% ipython --no-banner

In [1]: import numpy as np

In [2]: np.set_printoptions(suppress=True, linewidth=100)

In [3]: rnd = lambda a: np.round(a, 3) + 0

In [4]: m1 = np.load("data.npy")

In [5]: m1
Out[5]: 
array([[ 1,  0,  0,  0],
       [-1,  1,  0,  0],
       [ 2, -2,  1,  0],
       [-2,  3,  1,  1]])

In [6]: w, vecs = np.linalg.eig(m1)

In [7]: rnd(np.sort(np.linalg.eigvals(m1.T)))
Out[7]: array([1., 1., 1., 1.])

In [8]: m1 @ vecs[:, 0] - w[0] * vecs[:, 0]
Out[8]: array([0., 0., 0., 0.])

In [9]: np.prod(w)
Out[9]: np.float64(1.0)

In [10]: rnd(np.sort(np.linalg.eigvals(m1)))
Out[10]: array([1., 1., 1., 1.])

In [11]: m1 @ m1
Out[11]: 
array([[ 1,  0,  0,  0],
       [-2,  1,  0,  0],
       [ 6, -4,  1,  0],
       [-5,  4,  2,  1]])

In [12]: [int(np.linalg.matrix_rank(np.linalg.matrix_power(m1, p))) for p in range(1, 5)]
Out[12]: [4, 4, 4, 4]

In [13]: np.prod(np.diag(m1)), rnd(np.linalg.det(m1))
Out[13]: (np.int64(1), np.float64(1.0))

In [14]: O, r_ = np.linalg.qr(m1)

In [15]: rnd(np.trace(O @ O.T))
Out[15]: np.float64(4.0)

In [16]: O.shape, r_.shape
Out[16]: ((4, 4), (4, 4))

In [17]: rnd(np.abs(np.diag(r_)))
Out[17]: array([3.162, 1.378, 1.214, 0.189])

In [18]: np.allclose(r_.T @ r_, m1.T @ m1)
Out[18]: True

In [19]: E = np.load("w.npy")

In [20]: E
Out[20]: 
array([[ 1., -1.,  0.,  0.,  0.],
       [-1., -5., -1.,  0.,  0.],
       [ 0., -1.,  1., -1.,  0.],
       [ 0.,  0., -1.,  4., -1.],
       [ 0.,  0.,  0., -1., -1.]])

In [21]: w, vecs = np.linalg.eig(E)

In [22]: rnd(np.sort(np.linalg.eigvals(E.T)))
Out[22]: array([-5.319, -1.208,  0.82 ,  1.229,  4.479])

In [23]: rnd(w)
Out[23]: array([-5.319,  4.479,  1.229,  0.82 , -1.208])

In [24]: rnd(E @ vecs[:, 0] - w[0] * vecs[:, 0])
Out[24]: array([0., 0., 0., 0., 0.])

In [25]: rnd(np.prod(w))
Out[25]: np.float64(29.0)

In [26]: rnd(np.sort(np.linalg.eigvals(E @ E)))
Out[26]: array([ 0.672,  1.46 ,  1.51 , 20.063, 28.295])
